>>> import numpy as np
>>> np.set_printoptions(suppress=True, linewidth=140)
>>> K = np.array([[-0.1, 0.0, 1.1, -0.3, 0.2, 0.6],
...     [-0.5, 0.2, -0.7, -1.3, 0.6, 2.0],
...     [0.2, -0.6, -0.4, 1.3, 0.5, 1.0],
...     [1.3, -1.0, 1.5, 1.3, 1.2, 0.5]])
>>> rng = np.random.default_rng(54592)
>>> K[2] = K[0] + 0.05 * rng.normal(size=6)
>>> K.round(3)
array([[-0.1  ,  0.   ,  1.1  , -0.3  ,  0.2  ,  0.6  ],
       [-0.5  ,  0.2  , -0.7  , -1.3  ,  0.6  ,  2.   ],
       [-0.082, -0.072,  1.141, -0.426,  0.165,  0.657],
       [ 1.3  , -1.   ,  1.5  ,  1.3  ,  1.2  ,  0.5  ]])
>>> left, sv, VT = np.linalg.svd(K)
>>> np.argmax(sv[:-1] / (sv[1:] + 1e-6)) + 1
np.int64(3)
>>> out = left[:, :3] @ np.diag(sv[:3]) @ VT[:3]
>>> np.round(np.abs(K - out).max(), 3)
np.float64(0.044)
>>> np.round(np.linalg.norm(K - out, 2), 3), np.round(sv[3], 3)
(np.float64(0.088), np.float64(0.088))
>>> ang = np.sort(rng.uniform(-2, 2, 33))
>>> W0 = np.c_[ang, ang ** 2, ang ** 3] @ np.array([[1, 1, 1, -2, -1, 2, 2],
...     [0, 0, -1, -2, 0, -1, 1],
...     [1, 0, 0, 0, -1, 0, -1]])
>>> W0.round(3)
array([[ -7.714,  -1.808,  -5.075,  -2.92 ,   7.714,  -6.883,   5.559],
       [ -6.81 ,  -1.72 ,  -4.679,  -2.477,   6.81 ,  -6.399,   4.608],
       [ -6.254,  -1.662,  -4.425,  -2.201,   6.254,  -6.087,   4.03 ],
       [ -6.213,  -1.658,  -4.406,  -2.181,   6.213,  -6.063,   3.988],
       [ -6.171,  -1.653,  -4.386,  -2.159,   6.171,  -6.039,   3.944],
       [ -5.885,  -1.621,  -4.251,  -2.015,   5.885,  -5.872,   3.649],
       [ -4.512,  -1.452,  -3.56 ,  -1.312,   4.512,  -5.012,   2.265],
       [ -4.01 ,  -1.38 ,  -3.285,  -1.05 ,   4.01 ,  -4.665,   1.774],
       [ -3.649,  -1.325,  -3.079,  -0.86 ,   3.649,  -4.404,   1.429],
       [ -3.596,  -1.316,  -3.048,  -0.832,   3.596,  -4.365,   1.38 ],
       [ -2.412,  -1.096,  -2.297,  -0.21 ,   2.412,  -3.393,   0.325],
       [ -1.341,  -0.81 ,  -1.465,   0.308,   1.341,  -2.275,  -0.433],
       [ -1.025,  -0.693,  -1.172,   0.426,   1.025,  -1.865,  -0.573],
       [ -0.961,  -0.666,  -1.109,   0.445,   0.961,  -1.774,  -0.593],
       [ -0.812,  -0.598,  -0.956,   0.481,   0.812,  -1.554,  -0.624],
       [ -0.726,  -0.555,  -0.863,   0.494,   0.726,  -1.418,  -0.631],
       [ -0.329,  -0.301,  -0.392,   0.421,   0.329,  -0.693,  -0.484],
       [ -0.018,  -0.018,  -0.018,   0.035,   0.018,  -0.036,  -0.036],
       [  0.255,   0.241,   0.183,  -0.598,  -0.255,   0.424,   0.526],
       [  0.359,   0.325,   0.219,  -0.862,  -0.359,   0.544,   0.721],
       [  0.392,   0.349,   0.227,  -0.942,  -0.392,   0.576,   0.777],
       [  0.426,   0.374,   0.234,  -1.027,  -0.426,   0.608,   0.835],
       [  1.163,   0.747,   0.189,  -2.608,  -1.163,   0.936,   1.635],
       [  1.335,   0.808,   0.155,  -2.921,  -1.335,   0.963,   1.741],
       [  2.463,   1.107,  -0.118,  -4.664,  -2.463,   0.989,   2.083],
       [  2.981,   1.21 ,  -0.254,  -5.347,  -2.981,   0.956,   2.113],
       [  3.267,   1.261,  -0.329,  -5.703,  -3.267,   0.932,   2.107],
       [  3.743,   1.339,  -0.455,  -6.267,  -3.743,   0.885,   2.07 ],
       [  6.009,   1.635,  -1.039,  -8.62 ,  -6.009,   0.596,   1.572],
       [  6.675,   1.706,  -1.205,  -9.236,  -6.675,   0.501,   1.356],
       [  7.105,   1.75 ,  -1.311,  -9.621,  -7.105,   0.438,   1.205],
       [  8.015,   1.835,  -1.532, -10.405,  -8.015,   0.303,   0.858],
       [  8.306,   1.861,  -1.602, -10.648,  -8.306,   0.259,   0.74 ]])
>>> out = W0 / np.sqrt((W0 ** 2).mean(axis=1, keepdims=True))
>>> np.linalg.matrix_rank(out) == np.linalg.matrix_rank(W0)
np.True_
